>>> import numpy as np
>>> from numpy import linalg as LA
>>> np.set_printoptions(suppress=True, linewidth=120)
>>> def rnd(a):
...     return np.round(a, 2) + 0
... 
>>> mat = np.loadtxt("arr.csv", delimiter=",")
>>> mat
array([[ -4.23,  -6.07,  -2.02,  -5.37,   1.52,  -0.74,  -9.72,  -6.14, -10.03,   7.05],
       [ -1.53,   3.71,   2.79,   1.2 ,   1.35,   1.36,   5.16,   4.88,   5.03,  -8.84],
       [ -3.59,  -2.27,  -0.06,  -3.18,   1.58,   0.19,  -3.75,  -1.5 ,  -4.24,   0.36],
       [ -1.27,  -2.83,  -1.25,  -2.09,   0.37,  -0.42,  -4.3 ,  -2.84,  -4.78,   4.12],
       [ 11.29,   4.07,  -1.96,   8.44,  -5.6 ,  -1.36,   7.71,   1.08,   9.03,   4.69],
       [ -2.76,  -1.53,   0.34,  -2.49,   1.31,   0.19,  -2.76,  -0.9 ,  -3.22,   0.06],
       [ -8.38,  -1.61,   2.32,  -5.64,   4.34,   1.32,  -3.64,   0.85,  -4.93,  -6.48],
       [ -1.36,   1.95,   1.94,   0.22,   1.15,   0.78,   2.79,   2.99,   2.74,  -5.49],
       [ -4.24,  -5.7 ,  -2.21,  -5.46,   1.61,  -0.67,  -9.63,  -6.03, -10.39,   7.13],
       [ -3.47,  -4.91,  -1.47,  -4.36,   1.26,  -0.23,  -7.31,  -4.44,  -7.92,   5.17],
       [ -2.71,   4.67,   4.03,   0.85,   2.09,   1.72,   6.77,   7.19,   6.23, -12.99],
       [  3.24,   1.61,  -0.6 ,   2.79,  -1.69,  -0.23,   2.63,   0.52,   3.12,   1.19],
       [  6.14,   4.66,   0.53,   5.79,  -2.78,  -0.37,   7.68,   3.39,   8.73,  -1.93],
       [  3.44,   0.57,  -0.95,   2.3 ,  -1.73,  -0.47,   1.51,  -0.72,   1.81,   2.83],
       [  0.63,   3.72,   2.02,   2.37,  -0.04,   0.58,   5.96,   4.52,   5.96,  -6.79],
       [ -9.04,  -1.44,   2.78,  -5.92,   4.73,   1.7 ,  -3.37,   1.4 ,  -4.8 ,  -7.51],
       [-11.3 ,  -3.32,   2.36,  -8.01,   5.85,   1.59,  -6.36,  -0.12,  -8.1 ,  -6.61],
       [ -2.77,   3.48,   3.05,   0.21,   1.84,   1.26,   4.58,   5.  ,   3.97,  -9.65],
       [  2.78,   3.05,   0.72,   3.08,  -1.06,   0.12,   5.29,   3.01,   5.6 ,  -2.99],
       [  1.37,  -2.73,  -2.38,  -0.48,  -1.14,  -1.22,  -4.03,  -4.1 ,  -3.78,   7.2 ],
       [ -2.27,  -6.71,  -3.35,  -4.55,   0.33,  -1.17, -10.4 ,  -7.75, -10.51,  10.75],
       [  8.42,   3.41,  -1.28,   6.37,  -3.9 ,  -1.07,   6.08,   1.14,   7.24,   3.38],
       [  1.28,   2.93,   1.34,   2.29,  -0.49,   0.26,   4.31,   2.93,   4.46,  -4.19],
       [ -4.99,  -5.72,  -1.75,  -5.72,   1.96,  -0.44,  -9.5 ,  -5.57, -10.34,   6.12],
       [ -1.43,  -6.79,  -3.59,  -4.08,  -0.1 ,  -1.56, -10.49,  -8.  , -10.52,  11.95],
       [  7.66,  -0.73,  -3.25,   4.03,  -4.23,  -1.79,   0.11,  -3.57,   1.27,   9.86],
       [ -7.12,   1.2 ,   3.53,  -3.2 ,   3.98,   1.85,   0.86,   4.08,  -0.07, -10.26],
       [ -3.76,   2.38,   3.09,  -0.48,   2.1 ,   1.32,   3.5 ,   4.61,   2.98,  -9.27],
       [ -0.74,   1.72,   1.49,   0.49,   0.54,   0.65,   2.67,   2.53,   2.54,  -4.55],
       [  5.46,  -0.61,  -2.87,   2.83,  -3.28,  -1.33,  -0.56,  -2.72,   0.4 ,   7.98],
       [  2.25,   1.94,   0.31,   1.99,  -0.9 ,   0.01,   2.98,   1.31,   3.2 ,  -1.37],
       [ -5.63,  -3.96,  -0.44,  -5.1 ,   2.55,   0.3 ,  -6.92,  -3.  ,  -7.56,   1.77],
       [ -1.27,   6.13,   4.2 ,   2.32,   1.69,   1.76,   8.74,   7.99,   8.54, -13.5 ],
       [  5.62,  -1.58,  -3.33,   2.43,  -3.11,  -1.58,  -1.54,  -3.9 ,  -0.81,   9.38],
       [ -2.13,  -0.91,   0.3 ,  -1.77,   1.06,   0.33,  -1.88,  -0.63,  -2.06,  -0.45],
       [  4.86,  -1.2 ,  -2.89,   2.16,  -2.9 ,  -1.38,  -1.38,  -3.39,  -0.8 ,   8.36],
       [-10.12,  -1.98,   2.57,  -6.48,   4.88,   1.76,  -4.5 ,   0.94,  -5.8 ,  -7.28],
       [  7.72,   5.1 ,  -0.03,   6.93,  -3.62,  -0.26,   8.43,   3.5 ,   9.73,  -1.18],
       [  0.62,  -2.51,  -1.83,  -0.77,  -0.64,  -0.65,  -3.6 ,  -3.56,  -3.72,   6.07],
       [  7.88,   0.26,  -2.75,   4.45,  -4.06,  -1.59,   1.38,  -2.46,   2.51,   8.43],
       [  6.34,   2.21,  -1.1 ,   4.73,  -3.09,  -0.91,   4.21,   0.47,   5.16,   2.71],
       [ -5.69,  -3.95,  -0.12,  -5.07,   2.5 ,   0.15,  -7.05,  -3.13,  -7.7 ,   1.61],
       [ -0.86,   3.48,   2.29,   1.46,   0.85,   1.18,   5.1 ,   4.56,   4.92,  -7.81],
       [-10.71,  -2.57,   2.46,  -7.32,   5.3 ,   1.86,  -5.48,   0.37,  -7.06,  -6.9 ],
       [  7.23,   0.13,  -2.45,   4.1 ,  -3.67,  -1.56,   1.66,  -1.95,   2.53,   7.17],
       [ -1.23,  -5.26,  -2.45,  -3.5 ,   0.08,  -0.98,  -8.02,  -6.02,  -8.25,   8.87],
       [  2.16,   0.1 ,  -0.7 ,   1.41,  -1.17,  -0.35,   0.6 ,  -0.44,   1.  ,   1.87],
       [ -7.68,  -2.69,   1.45,  -5.67,   3.91,   1.21,  -5.05,  -0.49,  -6.1 ,  -3.7 ]])
>>> q, vecs = LA.qr(mat[:, :9])[0], LA.qr(mat[:, 9:])[0]
>>> sv = LA.svd(q.T @ vecs, compute_uv=False)
>>> rnd(np.degrees(np.arccos(sv.clip(0, 1))))
array([1.25])
>>> (sv > 0.9).sum()
np.int64(1)
>>> rnd(sv)
array([1.])
>>> rnd(LA.norm(q @ q.T - vecs @ vecs.T, 2))
np.float64(1.0)
